% python3 -q
>>> import numpy as np
>>> np.set_printoptions(precision=2, suppress=True, linewidth=100, floatmode="fixed")
>>> M = np.load("data.npy")
>>> M
array([[ 0.13,  0.20, -0.06,  0.02, -0.03, -0.12, -0.20,  0.00,  0.21,  0.26],
       [ 0.07,  0.37,  0.14,  0.62,  0.21, -0.20, -0.13,  0.35,  0.89,  0.82],
       [-0.09, -0.15,  0.00,  0.14, -0.17,  0.05,  0.29, -0.05, -0.42, -0.26],
       [-0.15, -0.44, -0.09,  0.26, -0.09,  0.40,  0.32, -0.14, -1.28, -0.32],
       [-0.55, -0.39,  0.13,  0.22,  0.00,  0.27,  0.47,  0.05, -0.72, -0.26],
       [ 0.17,  0.16,  0.10, -0.06, -0.02, -0.30, -0.02,  0.14,  0.93, -0.20],
       [ 0.58,  0.43, -0.16, -0.46,  0.00, -0.44, -0.38, -0.10,  1.12, -0.08],
       [ 0.05,  0.08, -0.07, -0.03,  0.00,  0.00, -0.15, -0.04, -0.12,  0.20],
       [ 0.47,  0.24, -0.11, -0.70,  0.01, -0.30, -0.29, -0.16,  0.84, -0.43]])
>>> x = np.array([-3, -2, -3, -2, 1, 2, 0, -4, -2, 3])
>>> np.sign((M @ x).round(6))
array([-1.00, -1.00,  1.00,  1.00,  1.00, -1.00, -1.00,  1.00, -1.00])
>>> np.einsum("ij,j->i", M, x)
array([-0.56, -3.52,  0.48,  3.95,  2.60, -4.65, -4.16,  0.96, -3.08])
>>> print(M @ np.ones(10))
[ 0.41  3.14 -0.66 -1.53 -0.78  0.90  0.51 -0.08 -0.43]
>>> M @ np.eye(10)[5]
array([-0.12, -0.20,  0.05,  0.40,  0.27, -0.30, -0.44,  0.00, -0.30])
>>> (M * x).sum(axis=1)
array([-0.56, -3.52,  0.48,  3.95,  2.60, -4.65, -4.16,  0.96, -3.08])
>>> np.linalg.norm(M @ x) <= np.linalg.norm(M, 2) * np.linalg.norm(x) + 1e-9
np.True_
>>> blk = np.stack([M, -2 * M, M[::-1]])
>>> print(np.linalg.matrix_rank(blk.reshape(3, -1)))
2
>>> np.linalg.norm(blk, axis=(1, 2))
array([3.47, 6.93, 3.47])
>>> blk.shape
(3, 9, 10)
>>> print(np.einsum("bij,cij->bc", blk, blk))
[[ 12.01 -24.03  -2.24]
 [-24.03  48.05   4.48]
 [ -2.24   4.48  12.01]]
>>> F = np.load("out13.npy")
>>> print(F)
[[4.00 0.00 3.00 0.00 0.00 0.00 3.00 0.00 0.00 0.00 3.00 3.00]
 [0.00 4.00 0.00 0.00 0.00 3.00 0.00 0.00 3.00 3.00 0.00 0.00]
 [3.00 0.00 4.00 0.00 0.00 0.00 3.00 0.00 0.00 0.00 3.00 3.00]
 [0.00 0.00 0.00 4.00 3.00 0.00 0.00 3.00 0.00 0.00 0.00 0.00]
 [0.00 0.00 0.00 3.00 4.00 0.00 0.00 3.00 0.00 0.00 0.00 0.00]
 [0.00 3.00 0.00 0.00 0.00 4.00 0.00 0.00 3.00 3.00 0.00 0.00]
 [3.00 0.00 3.00 0.00 0.00 0.00 4.00 0.00 0.00 0.00 3.00 3.00]
 [0.00 0.00 0.00 3.00 3.00 0.00 0.00 4.00 0.00 0.00 0.00 0.00]
 [0.00 3.00 0.00 0.00 0.00 3.00 0.00 0.00 4.00 3.00 0.00 0.00]
 [0.00 3.00 0.00 0.00 0.00 3.00 0.00 0.00 3.00 4.00 0.00 0.00]
 [3.00 0.00 3.00 0.00 0.00 0.00 3.00 0.00 0.00 0.00 4.00 3.00]
 [3.00 0.00 3.00 0.00 0.00 0.00 3.00 0.00 0.00 0.00 3.00 4.00]]
>>> u = np.array([2, -4])
>>> np.correlate(F[11], F[3], "full")
array([ 0.00,  0.00,  0.00,  0.00,  9.00,  0.00,  9.00,  9.00, 12.00,  9.00, 21.00,  0.00,  0.00,
        9.00, 21.00, 12.00,  0.00,  9.00, 24.00, 16.00,  0.00,  0.00,  0.00])
>>> np.convolve(F[11], u)
array([  6.00, -12.00,   6.00, -12.00,   0.00,   0.00,   6.00, -12.00,   0.00,   0.00,   6.00,
        -4.00, -16.00])
>>> np.cross(F[11, :3], F[3, :3])
array([0.00, 0.00, 0.00])
